$ python3 -q
>>> import numpy as np
>>> from numpy import linalg as LA
>>> np.set_printoptions(precision=3, suppress=True, linewidth=200, sign=" ")
>>> def rd(a):
...     return np.round(a, 3) + 0
... 
>>> M2 = np.array([[1, 1, 2, 0, 1, 3, 0, 1],
...     [1, 2, 3, 2, 0, 2, 3, 3],
...     [0, 3, 1, 2, 1, 2, 3, 1],
...     [0, 1, 3, 1, 2, 1, 3, 1],
...     [3, 0, 0, 0, 1, 2, 3, 0],
...     [2, 3, 3, 0, 2, 3, 1, 1],
...     [0, 2, 3, 2, 1, 2, 2, 0],
...     [0, 0, 1, 0, 1, 2, 3, 3]])
>>> C = np.array([[2]])
>>> W0 = np.block([[M2, np.zeros((8, 1))], [np.zeros((1, 8)), C]])
>>> W0
array([[ 1.,  1.,  2.,  0.,  1.,  3.,  0.,  1.,  0.],
       [ 1.,  2.,  3.,  2.,  0.,  2.,  3.,  3.,  0.],
       [ 0.,  3.,  1.,  2.,  1.,  2.,  3.,  1.,  0.],
       [ 0.,  1.,  3.,  1.,  2.,  1.,  3.,  1.,  0.],
       [ 3.,  0.,  0.,  0.,  1.,  2.,  3.,  0.,  0.],
       [ 2.,  3.,  3.,  0.,  2.,  3.,  1.,  1.,  0.],
       [ 0.,  2.,  3.,  2.,  1.,  2.,  2.,  0.,  0.],
       [ 0.,  0.,  1.,  0.,  1.,  2.,  3.,  3.,  0.],
       [ 0.,  0.,  0.,  0.,  0.,  0.,  0.,  0.,  2.]])
>>> # 2 blocks once reordered
>>> u, g = W0[1], W0[5]
>>> u @ u
np.float64(40.0)
>>> u @ g
np.float64(29.0)
>>> p = (u @ g) / (u @ u) * u
>>> rd(g - p)
array([ 1.275,  1.55 ,  0.825, -1.45 ,  2.   ,  1.55 , -1.175, -1.175,  0.   ])
>>> rd((g - p) @ u)
np.float64(0.0)
>>> np.outer(u, g)
array([[ 2.,  3.,  3.,  0.,  2.,  3.,  1.,  1.,  0.],
       [ 4.,  6.,  6.,  0.,  4.,  6.,  2.,  2.,  0.],
       [ 6.,  9.,  9.,  0.,  6.,  9.,  3.,  3.,  0.],
       [ 4.,  6.,  6.,  0.,  4.,  6.,  2.,  2.,  0.],
       [ 0.,  0.,  0.,  0.,  0.,  0.,  0.,  0.,  0.],
       [ 4.,  6.,  6.,  0.,  4.,  6.,  2.,  2.,  0.],
       [ 6.,  9.,  9.,  0.,  6.,  9.,  3.,  3.,  0.],
       [ 6.,  9.,  9.,  0.,  6.,  9.,  3.,  3.,  0.],
       [ 0.,  0.,  0.,  0.,  0.,  0.,  0.,  0.,  0.]])
>>> rd(LA.norm(u + g) ** 2 + LA.norm(u - g) ** 2)
np.float64(154.0)
>>> w1 = np.array([[0, -1, 3, 0],
...     [-2, 0, -2, -2],
...     [2, -2, 2, 1],
...     [-1, 2, 3, 1],
...     [3, -2, 1, -1],
...     [-3, -3, 3, 2],
...     [3, -1, -2, -3],
...     [-2, -3, -3, -3],
...     [-1, -1, -3, 1]])
>>> b = np.array([2, 2, -4, -2])
>>> H = np.maximum(W0 @ w1 + b, 0)
>>> (H > 0).astype(int)
array([[ 0,  0,  1,  0],
       [ 0,  0,  0,  0],
       [ 0,  0,  0,  0],
       [ 1,  0,  0,  0],
       [ 1,  0,  1,  0],
       [ 0,  0,  1,  0],
       [ 1,  0,  1,  0],
       [ 1,  0,  0,  0],
       [ 0,  0,  0,  0]])
>>> H
array([[  0.,   0.,   8.,   0.],
       [  0.,   0.,   0.,   0.],
       [  0.,   0.,   0.,   0.],
       [ 15.,   0.,   0.,   0.],
       [  8.,   0.,   6.,   0.],
       [  0.,   0.,   8.,   0.],
       [  5.,   0.,   7.,   0.],
       [  4.,   0.,   0.,   0.],
       [  0.,   0.,   0.,   0.]])
>>> rd((H > 0).mean(axis=0))
array([ 0.444,  0.   ,  0.444,  0.   ])
>>> C = np.array([[-1, 3], [1, -2], [-3, 2], [-3, 0]])
>>> w1 @ C
array([[-10,   8],
       [ 14, -10],
       [-13,  14],
       [ -9,  -1],
       [ -5,  15],
       [-15,   3],
       [ 11,   7],
       [ 17,  -6],
       [  6,  -7]])
>>> t3 = np.stack([W0, -3 * W0, W0[::-1]])
>>> np.einsum("bij,cij->bc", t3, t3)
array([[ 226., -678.,  167.],
       [-678., 2034., -501.],
       [ 167., -501.,  226.]])
>>> rd(LA.norm(t3, axis=(1, 2)))
array([ 15.033,  45.1  ,  15.033])
>>> LA.matrix_rank(t3)
array([ 9,  9,  9])
>>> (t3 @ W0.T).shape
(3, 9, 9)
>>> LA.matrix_rank(t3.reshape(3, -1))
np.int64(2)
>>> A = np.tanh(np.array([[0.3, -0.7],
...     [2.0, 0.3],
...     [-1.0, 0.2],
...     [-0.7, -1.0],
...     [-0.3, -0.3],
...     [-0.5, 0.4],
...     [-0.4, 1.1],
...     [0.5, 1.4],
...     [-0.3, 0.6],
...     [1.0, 0.2],
...     [-0.4, 0.7],
...     [1.1, 0.0],
...     [-0.8, -0.6],
...     [0.2, 0.2],
...     [0.9, -2.0],
...     [1.2, -1.6]]) @ np.array([[0.1, 1.0, -1.1, 0.2], [-1.4, 0.2, 2.1, 0.6]]))
>>> rd(A)
array([[ 0.766,  0.159, -0.947, -0.345],
       [-0.217,  0.968, -0.917,  0.523],
       [-0.363, -0.744,  0.909, -0.08 ],
       [ 0.869, -0.716, -0.869, -0.629],
       [ 0.371, -0.345, -0.291, -0.235],
       [-0.544, -0.397,  0.883,  0.139],
       [-0.919, -0.178,  0.992,  0.523],
       [-0.957,  0.653,  0.983,  0.735],
       [-0.701, -0.178,  0.92 ,  0.291],
       [-0.178,  0.778, -0.592,  0.31 ],
       [-0.77 , -0.254,  0.957,  0.327],
       [ 0.11 ,  0.8  , -0.837,  0.217],
       [ 0.641, -0.726, -0.363, -0.478],
       [-0.254,  0.235,  0.197,  0.159],
       [ 0.994,  0.462, -1.   , -0.77 ],
       [ 0.982,  0.706, -1.   , -0.617]])
>>> q, vecs = LA.qr(A[:, :3])[0], LA.qr(A[:, 3:])[0]
>>> sv = LA.svd(q.T @ vecs, compute_uv=False)
>>> (sv > 0.9).sum()
np.int64(1)
>>> d = LA.norm(A[:, None] - A[None], axis=-1)
>>> d.shape
(16, 16)
>>> d[5].round(6).argsort(kind="stable")[:4]
array([  5,   8,  10,   2])
>>> (d + 1e9 * np.eye(16)).round(6).argmin(axis=1)
array([ 14,   9,   5,  12,  12,   8,  10,   6,  10,  11,   8,   9,   4,   8,  15,  14])
>>> np.flatnonzero(d[5] < d.mean() / 2)
array([  2,   5,   6,   8,  10])
>>> LA.matrix_rank(d ** 2)
np.int64(6)
>>> rd(d[:5, :5])
array([[ 0.   ,  1.541,  2.367,  0.929,  0.923],
       [ 1.541,  0.   ,  2.579,  2.312,  1.743],
       [ 2.367,  2.579,  0.   ,  2.232,  1.47 ],
       [ 0.929,  2.312,  2.232,  0.   ,  0.935],
       [ 0.923,  1.743,  1.47 ,  0.935,  0.   ]])
>>> t3 = np.stack([A, 5 * A, A[::-1]])
>>> rd(np.einsum("bij,cij->bc", t3, t3))
array([[  27.033,  135.167,   14.379],
       [ 135.167,  675.835,   71.893],
       [  14.379,   71.893,   27.033]])
>>> (t3 @ A.T).shape
(3, 16, 16)
>>> t3.shape
(3, 16, 4)
>>> LA.matrix_rank(t3)
array([ 4,  4,  4])
>>> data = np.loadtxt("m.csv", delimiter=",")
>>> data
array([[ -98.287,  -18.973,   60.232,   39.722,  -79.365],
       [ -99.985,  -19.002,   61.596,   39.614,  -78.41 ],
       [-100.863,  -21.427,   58.648,   40.72 ,  -78.339],
       [-101.745,  -20.478,   58.532,   39.074,  -81.313],
       [ -99.382,  -20.753,   57.869,   42.123,  -80.12 ],
       [-101.59 ,  -21.637,   60.97 ,   39.476,  -80.843],
       [ -99.061,  -17.979,   59.035,   39.483,  -80.951],
       [-103.185,  -22.367,   60.369,   39.613,  -80.228],
       [-100.17 ,  -20.23 ,   60.936,   41.097,  -79.698],
       [-100.822,  -19.849,   58.241,   40.556,  -79.871],
       [ -99.62 ,  -19.309,   60.081,   40.761,  -80.508],
       [-100.674,  -22.798,   61.201,   39.981,  -80.153],
       [ -98.892,  -20.779,   60.921,   41.347,  -79.693],
       [-100.095,  -19.719,   61.528,   39.751,  -81.849],
       [ -99.008,  -18.834,   59.518,   40.301,  -80.977],
       [-101.552,  -19.042,   60.068,   40.792,  -78.055],
       [ -99.456,  -20.069,   60.441,   39.512,  -78.055],
       [ -99.503,  -21.22 ,   61.407,   39.06 ,  -79.232],
       [ -99.509,  -20.207,   57.666,   40.42 ,  -81.493],
       [-100.697,  -19.695,   59.435,   39.752,  -79.734],
       [-100.207,  -18.835,   60.277,   39.937,  -80.587],
       [-100.049,  -20.659,   61.024,   38.301,  -79.454],
       [ -98.845,  -19.691,   60.407,   38.081,  -79.549],
       [-100.542,  -19.36 ,   61.258,   37.993,  -80.239],
       [-101.745,  -19.364,   60.853,   40.551,  -80.276],
       [ -98.975,  -21.435,   61.187,   40.971,  -80.756]])
>>> d = LA.norm(data[:, None] - data[None], axis=-1)
>>> (d + 1e9 * np.eye(26)).round(6).argmin(axis=1)
array([ 22,  16,   9,  19,  18,  11,  14,   5,  12,  19,  20,   5,  25,  20,  10,  19,   1,  21,   9,   9,  10,  17,  21,  21,  20,  12])
>>> np.unravel_index(d.round(6).argmax(), d.shape)
(np.int64(6), np.int64(7))
>>> LA.matrix_rank(d ** 2)
np.int64(7)
>>> d[0].round(6).argsort(kind="stable")[:4]
array([  0,  22,  14,  10])
>>> rd(d[:5, :5])
array([[ 0.   ,  2.381,  4.149,  4.618,  4.036],
       [ 2.381,  0.   ,  4.071,  4.836,  5.152],
       [ 4.149,  4.071,  0.   ,  3.64 ,  2.897],
       [ 4.618,  4.836,  3.64 ,  0.   ,  4.101],
       [ 4.036,  5.152,  2.897,  4.101,  0.   ]])
>>> rng = np.random.default_rng(2)
>>> E = np.triu(rng.random((4, 4)) < 0.6, 1).astype(int)
>>> E = E + E.T
>>> E
array([[ 0,  1,  0,  1],
       [ 1,  0,  1,  1],
       [ 0,  1,  0,  1],
       [ 1,  1,  1,  0]])
>>> # columns 0 and 2 are equal
>>> Xs = (A - A.mean(axis=0)) / A.std(axis=0)
>>> np.argwhere(np.abs(Xs) > 2)
array([], shape=(0, 2), dtype=int64)
>>> b = LA.lstsq(np.delete(Xs, 2, axis=1), Xs[:, 2])[0]
>>> rd(1 - np.var(Xs[:, 2] - np.delete(Xs, 2, axis=1) @ b))
np.float64(0.962)
>>> np.abs(b).argmax()
np.int64(0)
>>> rd(b)
array([-1.773, -0.091, -1.001])
>>> LA.matrix_power(E, 3)
array([[ 2,  5,  2,  5],
       [ 5,  4,  5,  5],
       [ 2,  5,  2,  5],
       [ 5,  5,  5,  4]])
>>> (E + E.T) / 2
array([[ 0.,  1.,  0.,  1.],
       [ 1.,  0.,  1.,  1.],
       [ 0.,  1.,  0.,  1.],
       [ 1.,  1.,  1.,  0.]])
>>> np.allclose(E, E.T)
True
>>> M2 = np.array([[-1, -3], [-3, 2]])
>>> C = np.array([[-1, 3, -1, 2, 0],
...     [1, -3, 3, -1, 0],
...     [2, -3, -3, 0, 3],
...     [-3, -2, -3, 1, 3],
...     [-2, 1, -2, -3, 2]])
>>> M = np.block([[M2, np.array([[5, 5, -4, 5, 2], [3, -4, -2, 1, -5]])], [np.zeros((5, 2)), C]])
>>> M
array([[-1., -3.,  5.,  5., -4.,  5.,  2.],
       [-3.,  2.,  3., -4., -2.,  1., -5.],
       [ 0.,  0., -1.,  3., -1.,  2.,  0.],
       [ 0.,  0.,  1., -3.,  3., -1.,  0.],
       [ 0.,  0.,  2., -3., -3.,  0.,  3.],
       [ 0.,  0., -3., -2., -3.,  1.,  3.],
       [ 0.,  0., -2.,  1., -2., -3.,  2.]])
>>> q, vecs = LA.qr(M[:, :6])[0], LA.qr(M[:, 6:])[0]
>>> sv = LA.svd(q.T @ vecs, compute_uv=False)
>>> rd(sv)
array([ 0.988])
>>> m1 = np.load("x.npy")
>>> m1
array([[ -0.427,  -1.27 ,  -0.255,  -0.48 ,   2.805,   0.3  ,  -2.112],
       [  0.312,   0.097,  -0.936,  -1.278,   1.446,  -3.937,  -0.131],
       [ -0.766,   0.711,  -0.595,   1.4  ,   2.103,  -0.431,  -7.168],
       [  2.099,   0.224,   1.878,  -0.299,  -1.096,   7.627,   1.053],
       [  2.538,  -0.058,  -1.755,  -0.702,   2.977,   1.535,  -1.422],
       [  6.289,   0.829,   0.906,  -0.261,   0.264,  -4.597,   6.804],
       [ -1.314,  -0.966,   0.28 ,  -0.508,   0.87 ,   1.232,   3.399],
       [  0.823,  -0.367,  -0.263,   0.809,  -0.474,  -0.313,   3.747],
       [  3.466,  -1.517,   1.977,   0.414,   1.552,  -1.577,   2.193],
       [ -1.328,  -0.757,   0.139,   0.569,  -0.182,  -2.294,  -0.735],
       [ -2.911,   0.57 ,   1.579,   0.829,   0.573,  -3.612, -10.116],
       [  1.038,  -0.108,   0.996,   0.119,  -2.972,   5.292,   3.482],
       [  3.894,  -0.299,   0.08 ,   0.448,  -1.474,  -1.107,  -4.265],
       [ -2.338,  -0.341,   0.995,   0.953,  -1.114,  -1.655, -11.522],
       [  1.602,   0.22 ,   0.775,  -0.935,   2.477,   1.896,   9.381],
       [  1.835,  -0.485,   2.492,   0.539,  -1.327,  -2.248,  -7.835],
       [ -0.698,   1.037,  -2.616,   0.395,   0.799,   2.255,   3.411],
       [  5.508,   0.326,   1.36 ,   0.1  ,   0.244,  -2.911,   1.574],
       [ -1.83 ,   0.209,  -0.489,   0.303,   0.602,  -0.478,  -3.45 ],
       [  3.489,  -0.484,   0.423,  -0.489,   0.666,   3.822,  -0.873],
       [ -4.538,   1.921,  -2.111,  -1.02 ,   2.82 ,   1.43 ,   2.942],
       [  0.069,   1.868,  -0.595,   0.235,   2.885,   2.792,  -5.415],
       [  0.239,  -1.424,  -2.253,   0.069,  -2.283,  -3.613,   3.414],
       [  2.735,   0.463,   0.78 ,   0.247,  -1.856,   2.233,  -2.304],
       [ -0.281,  -0.128,   0.498,   0.69 ,  -1.926,   3.37 ,   1.509],
       [  2.267,   0.299,  -1.588,   0.493,  -0.694,  -6.327,   3.522],
       [  2.463,   0.313,  -0.102,   0.601,   1.112,   2.792,   0.951],
       [  0.869,   0.324,  -0.523,   0.183,   0.183,  -7.72 ,   8.99 ],
       [  0.707,   1.987,   0.072,  -0.12 ,  -2.788,   2.64 , -11.287],
       [  2.01 ,   1.704,  -1.306,   0.153,   2.498,   9.371,   7.718],
       [ -0.486,   0.336,   2.006,   0.63 ,  -1.214,   3.972,  -1.187],
       [ -3.332,   1.084,  -0.67 ,   0.821,  -2.979,  -2.967,  -0.885],
       [ -0.424,   0.995,   0.502,  -0.599,  -0.889,  -1.459,   5.921],
       [ -1.915,   0.017,   1.004,  -0.102,   2.228,  -2.315,   5.324],
       [ -0.755,   0.141,  -1.549,  -0.524,  -0.066,  -2.319,   7.744]])
>>> left, sv = LA.svd(m1)
Traceback (most recent call last):
  File "<python-input-79>", line 1, in <module>
    left, sv = LA.svd(m1)
    ^^^^^^^^
ValueError: too many values to unpack (expected 2)
>>> left, sv, VT = LA.svd(m1, full_matrices=False)
>>> rd(sv / sv[0])
array([ 1.   ,  0.666,  0.442,  0.318,  0.206,  0.146,  0.097])
>>> rd(np.cumsum(sv ** 2) / np.sum(sv ** 2))
array([ 0.552,  0.796,  0.904,  0.96 ,  0.983,  0.995,  1.   ])
>>> (sv > 1e-8).sum()
np.int64(7)
>>> np.allclose(left * sv @ VT, m1)
True
>>> np.abs(left[:, 0]).round(6).argmax()
np.int64(13)
>>> rd(VT @ VT.T)
array([[ 1.,  0.,  0.,  0.,  0.,  0.,  0.],
       [ 0.,  1.,  0.,  0.,  0.,  0.,  0.],
       [ 0.,  0.,  1.,  0.,  0.,  0.,  0.],
       [ 0.,  0.,  0.,  1.,  0.,  0.,  0.],
       [ 0.,  0.,  0.,  0.,  1.,  0.,  0.],
       [ 0.,  0.,  0.,  0.,  0.,  1.,  0.],
       [ 0.,  0.,  0.,  0.,  0.,  0.,  1.]])
>>> rd(left.T @ m1 @ VT.T)
array([[ 32.615,   0.   ,   0.   ,   0.   ,   0.   ,   0.   ,   0.   ],
       [  0.   ,  21.716,   0.   ,   0.   ,   0.   ,   0.   ,   0.   ],
       [  0.   ,   0.   ,  14.414,   0.   ,   0.   ,   0.   ,   0.   ],
       [  0.   ,   0.   ,   0.   ,  10.362,   0.   ,   0.   ,   0.   ],
       [  0.   ,   0.   ,   0.   ,   0.   ,   6.722,   0.   ,   0.   ],
       [  0.   ,   0.   ,   0.   ,   0.   ,   0.   ,   4.753,   0.   ],
       [  0.   ,   0.   ,   0.   ,   0.   ,   0.   ,   0.   ,   3.159]])
>>> rd(np.sqrt((sv ** 2).sum())), rd(LA.norm(m1))
(np.float64(43.911), np.float64(43.911))
